$ python -q
>>> import numpy as np
>>> from numpy import linalg as LA
>>> np.set_printoptions(suppress=True, linewidth=120)
>>> mat = np.load("m.npy")
>>> mat
array([[ 2.,  0.,  2.,  0.,  0.,  0.,  0.,  0.],
       [ 0.,  1., -1.,  1.,  0.,  0.,  0.,  0.],
       [ 1.,  1., -2., -1.,  0.,  0.,  0.,  0.],
       [ 0.,  1., -2., -2.,  0.,  0.,  0.,  0.],
       [ 0.,  0.,  0.,  0., -3., -5.,  0.,  1.],
       [ 0.,  0.,  0.,  0.,  0., -5., -2.,  4.],
       [ 0.,  0.,  0.,  0.,  1., -4., -5., -5.],
       [ 0.,  0.,  0.,  0.,  4., -1., -3., -4.]])
>>> rng = np.random.default_rng(3330)
>>> lab = rng.permutation(8)
>>> lab
array([1, 5, 3, 6, 2, 0, 7, 4])
>>> other = mat[lab][:, lab]
>>> other
array([[ 1.,  0.,  1.,  0., -1.,  0.,  0.,  0.],
       [ 0., -5.,  0., -2.,  0.,  0.,  4.,  0.],
       [ 1.,  0., -2.,  0., -2.,  0.,  0.,  0.],
       [ 0., -4.,  0., -5.,  0.,  0., -5.,  1.],
       [ 1.,  0., -1.,  0., -2.,  1.,  0.,  0.],
       [ 0.,  0.,  0.,  0.,  2.,  2.,  0.,  0.],
       [ 0., -1.,  0., -3.,  0.,  0., -4.,  4.],
       [ 0., -5.,  0.,  0.,  0.,  0.,  1., -3.]])
>>> np.trace(other)
np.float64(-18.0)
>>> np.round(LA.det(other), 3), round(float(LA.det(mat[lab])), 3)
(np.float64(2960.0), 2960.0)
>>> C2 = mat.T @ mat
>>> LA.matrix_rank(C2)
np.int64(8)
>>> np.diag(C2)
array([ 5.,  3., 13.,  6., 26., 67., 38., 58.])
>>> np.round(LA.svd(mat, compute_uv=False) ** 2, 3)
array([100.487,  73.285,  17.643,  13.89 ,   6.275,   2.881,   1.338,   0.201])
>>> np.trace(C2), (mat ** 2).sum()
(np.float64(216.0), np.float64(216.0))
>>> (mat @ mat.T).shape
(8, 8)
>>> f, v = mat[4], mat[1]
>>> f @ v
np.float64(0.0)
>>> p = (f @ v) / (f @ f) * f
>>> np.outer(f, v)
array([[ 0.,  0., -0.,  0.,  0.,  0.,  0.,  0.],
       [ 0.,  0., -0.,  0.,  0.,  0.,  0.,  0.],
       [ 0.,  0., -0.,  0.,  0.,  0.,  0.,  0.],
       [ 0.,  0., -0.,  0.,  0.,  0.,  0.,  0.],
       [-0., -3.,  3., -3., -0., -0., -0., -0.],
       [-0., -5.,  5., -5., -0., -0., -0., -0.],
       [ 0.,  0., -0.,  0.,  0.,  0.,  0.,  0.],
       [ 0.,  1., -1.,  1.,  0.,  0.,  0.,  0.]])
>>> p
array([ 0.,  0.,  0.,  0., -0., -0.,  0.,  0.])
>>> v - p
array([ 0.,  1., -1.,  1.,  0.,  0.,  0.,  0.])
>>> LA.matrix_rank(np.outer(f, v))
np.int64(1)
>>> O, Rm = LA.qr(mat)
>>> np.round(O @ Rm, 3) + 0
array([[ 2.,  0.,  2.,  0.,  0.,  0.,  0.,  0.],
       [ 0.,  1., -1.,  1.,  0.,  0.,  0.,  0.],
       [ 1.,  1., -2., -1.,  0.,  0.,  0.,  0.],
       [ 0.,  1., -2., -2.,  0.,  0.,  0.,  0.],
       [ 0.,  0.,  0.,  0., -3., -5.,  0.,  1.],
       [ 0.,  0.,  0.,  0.,  0., -5., -2.,  4.],
       [ 0.,  0.,  0.,  0.,  1., -4., -5., -5.],
       [ 0.,  0.,  0.,  0.,  4., -1., -3., -4.]])
>>> W0 = np.load("mat.npy")
>>> W0
array([[-7,  0,  0,  0,  0,  0,  0,  0],
       [ 8,  6,  0,  0,  0,  0,  0,  0],
       [ 0, -8, -1,  0,  0,  0,  0,  0],
       [-4, -4, -7, -2,  0,  0,  0,  0],
       [-7,  8,  6, -2, -2,  0,  0,  0],
       [-6, -4,  7, -1,  8,  5,  0,  0],
       [ 4, -9,  4, -7, -4, -9,  1,  0],
       [-1, -3,  9,  2,  0, -3, -7,  9]])
>>> round(np.abs(LA.eigvals(W0)).max(), 3)
np.float64(9.0)
>>> np.round(LA.det(W0), 3)
np.float64(7560.0)
>>> LA.determinant(W0)
Traceback (most recent call last):
  File "<python-input-31>", line 1, in <module>
    LA.determinant(W0)
    ^^^^^^^^^^^^^^
AttributeError: module 'numpy.linalg' has no attribute 'determinant'
>>> (W0 + W0.T) / 2
array([[-7. ,  4. ,  0. , -2. , -3.5, -3. ,  2. , -0.5],
       [ 4. ,  6. , -4. , -2. ,  4. , -2. , -4.5, -1.5],
       [ 0. , -4. , -1. , -3.5,  3. ,  3.5,  2. ,  4.5],
       [-2. , -2. , -3.5, -2. , -1. , -0.5, -3.5,  1. ],
       [-3.5,  4. ,  3. , -1. , -2. ,  4. , -2. ,  0. ],
       [-3. , -2. ,  3.5, -0.5,  4. ,  5. , -4.5, -1.5],
       [ 2. , -4.5,  2. , -3.5, -2. , -4.5,  1. , -3.5],
       [-0.5, -1.5,  4.5,  1. ,  0. , -1.5, -3.5,  9. ]])
>>> (W0 - W0.T) / 2
array([[ 0. , -4. ,  0. ,  2. ,  3.5,  3. , -2. ,  0.5],
       [ 4. ,  0. ,  4. ,  2. , -4. ,  2. ,  4.5,  1.5],
       [ 0. , -4. ,  0. ,  3.5, -3. , -3.5, -2. , -4.5],
       [-2. , -2. , -3.5,  0. ,  1. ,  0.5,  3.5, -1. ],
       [-3.5,  4. ,  3. , -1. ,  0. , -4. ,  2. ,  0. ],
       [-3. , -2. ,  3.5, -0.5,  4. ,  0. ,  4.5,  1.5],
       [ 2. , -4.5,  2. , -3.5, -2. , -4.5,  0. ,  3.5],
       [-0.5, -1.5,  4.5,  1. ,  0. , -1.5, -3.5,  0. ]])
>>> np.round(np.sort(np.abs(LA.eigvals(W0))), 3)
array([1., 1., 2., 2., 5., 6., 7., 9.])
>>> np.trace(W0)
np.int64(9)
>>> np.prod(np.diag(W0)), round(float(LA.det(W0)), 3)
(np.int64(7560), 7560.0)
>>> W0 @ W0
array([[ 49,   0,   0,   0,   0,   0,   0,   0],
       [ -8,  36,   0,   0,   0,   0,   0,   0],
       [-64, -40,   1,   0,   0,   0,   0,   0],
       [  4,  40,  21,   4,   0,   0,   0,   0],
       [135,  -8,  -4,   8,   4,   0,   0,   0],
       [-72, -32,  83, -19,  24,  25,   0,   0],
       [ 14, -63, -38,  24, -68, -54,   1,   0],
       [-44, -50,   9,  66,   4,  21, -70,  81]])
>>> np.round(np.sort(LA.eigvals(W0)), 3)
array([-7., -2., -2., -1.,  1.,  5.,  6.,  9.])
>>> vec = np.array([-7, 1, -2, -4, 1, 6, -6, 6])
>>> h = np.maximum(W0 @ vec, 0)
>>> h
array([49,  0,  0, 46, 51, 66,  0, 56])
>>> np.round(np.tanh(W0 @ vec), 3)
array([ 1., -1., -1.,  1.,  1.,  1., -1.,  1.])
>>> np.maximum(W0 @ (3 * vec), 0)
array([147,   0,   0, 138, 153, 198,   0, 168])
>>> arr = np.load("w.npy")
>>> arr.round(3)
array([[  3.182,  -5.57 , -16.024,   3.941],
       [  2.29 ,  -5.043, -11.961,   3.727],
       [ -0.466,  -1.891,  -1.217,   0.942],
       [ -0.499,  -1.421,  -0.817,   0.567],
       [ -0.346,  -0.668,  -0.379,   0.138],
       [  0.382,   0.492,   0.395,   0.085],
       [  1.837,   1.743,   2.425,   1.209],
       [  2.715,   2.304,   4.073,   2.221],
       [  2.821,   2.366,   4.292,   2.356],
       [  3.305,   2.638,   5.345,   2.999],
       [  6.736,   4.206,  15.004,   8.654],
       [  8.51 ,   4.868,  21.324,  12.169]])
>>> [round(float(x), 3) for x in LA.svd(arr, compute_uv=False)[:3]]
[37.906, 16.231, 3.798]
>>> round(LA.norm(arr, 2) / LA.norm(arr), 3)
np.float64(0.915)
>>> np.argsort(-LA.norm(arr, axis=0).round(6), kind="stable")[:3]
array([2, 3, 0])
>>> rank = LA.matrix_rank(arr)
>>> rank
np.int64(3)
>>> N = LA.svd(arr)[2][rank:].T
>>> np.round(N @ N.T, 3)
array([[ 0.392, -0.336,  0.112, -0.336],
       [-0.336,  0.288, -0.096,  0.288],
       [ 0.112, -0.096,  0.032, -0.096],
       [-0.336,  0.288, -0.096,  0.288]])
>>> LA.matrix_rank(arr.T @ arr), LA.matrix_rank(arr @ arr.T)
(np.int64(3), np.int64(3))
>>> [int(LA.matrix_rank(arr[:i])) for i in range(1, len(arr) + 1)]
[1, 2, 3, 3, 3, 3, 3, 3, 3, 3, 3, 3]
>>> [int(LA.matrix_rank(np.delete(arr, i, axis=0))) for i in range(12)]
[3, 3, 3, 3, 3, 3, 3, 3, 3, 3, 3, 3]
>>> np.round(arr @ N, 3) + 0
array([[0.],
       [0.],
       [0.],
       [0.],
       [0.],
       [0.],
       [0.],
       [0.],
       [0.],
       [0.],
       [0.],
       [0.]])
>>> Xs = arr - arr.mean(axis=0)
>>> V = LA.svd(Xs)[2][:3]
>>> other = Xs - Xs @ V.T @ V
>>> LA.norm(other, axis=1).round(6).argmax()
np.int64(0)
>>> np.round((Xs @ V.T).std(axis=0), 3)
array([10.477,  3.364,  1.083])
>>> np.round(other.std(axis=0), 3) + 0
array([0., 0., 0., 0.])
>>> np.round(np.cov(Xs @ V.T, rowvar=False), 3) + 0
array([[119.755,   0.   ,   0.   ],
       [  0.   ,  12.347,   0.   ],
       [  0.   ,   0.   ,   1.281]])
>>> W2 = arr[[5, 3]].astype(float)
>>> for _ in range(6):
...     lab = LA.norm(arr[:, None] - W2, axis=-1).argmin(axis=1)
...     W2 = np.array([arr[lab == j].mean(axis=0) for j in range(2)])
... 
>>> lab
array([1, 1, 1, 1, 1, 1, 0, 0, 0, 0, 0, 0])
>>> np.abs(W2[1] - W2[0]).argmax()
np.int64(2)
>>> np.bincount(lab)
array([6, 6])
>>> O, _ = LA.qr(np.array([[0.3, -0.4, 1.5, -0.2],
...     [-0.4, -1.8, -0.5, 0.3],
...     [0.4, 0.6, 2.6, -0.4],
...     [-0.5, 0.0, 0.7, 1.7]]))
>>> A = O[:, :4]
>>> A.round(3)
array([[-0.369, -0.477, -0.353,  0.715],
       [ 0.492, -0.787, -0.146, -0.342],
       [-0.492,  0.055, -0.673, -0.549],
       [ 0.615,  0.388, -0.634,  0.263]])
>>> W = np.array([[4, 1, 1], [1, 1, 4], [4, 2, 0], [1, 4, 0]])
>>> b = np.array([9, 4, 8])
>>> H = np.maximum(A @ W + b, 0)
>>> LA.matrix_rank(H)
np.int64(3)
>>> H.round(3)
array([[ 6.349,  5.309,  5.724],
       [ 9.257,  2.045,  5.345],
       [ 3.845,  0.02 ,  7.729],
       [ 9.579,  4.79 , 10.167]])
>>> (H > 0).astype(int)
array([[1, 1, 1],
       [1, 1, 1],
       [1, 1, 1],
       [1, 1, 1]])
>>> W2 = np.array([[-7, -1, -9], [-3, -2, 9], [-1, -1, 0]])
>>> W @ W2
array([[-32,  -7, -27],
       [-14,  -7,   0],
       [-34,  -8, -18],
       [-19,  -9,  27]])
>>> (H @ W2).round(6).argmax(axis=1)
array([2, 1, 1, 1])
>>> other = np.array([[0, 2], [2, 2]])
>>> W2 = np.kron(other, A)
>>> W2.shape
(8, 8)
>>> LA.matrix_rank(W2)
np.int64(8)
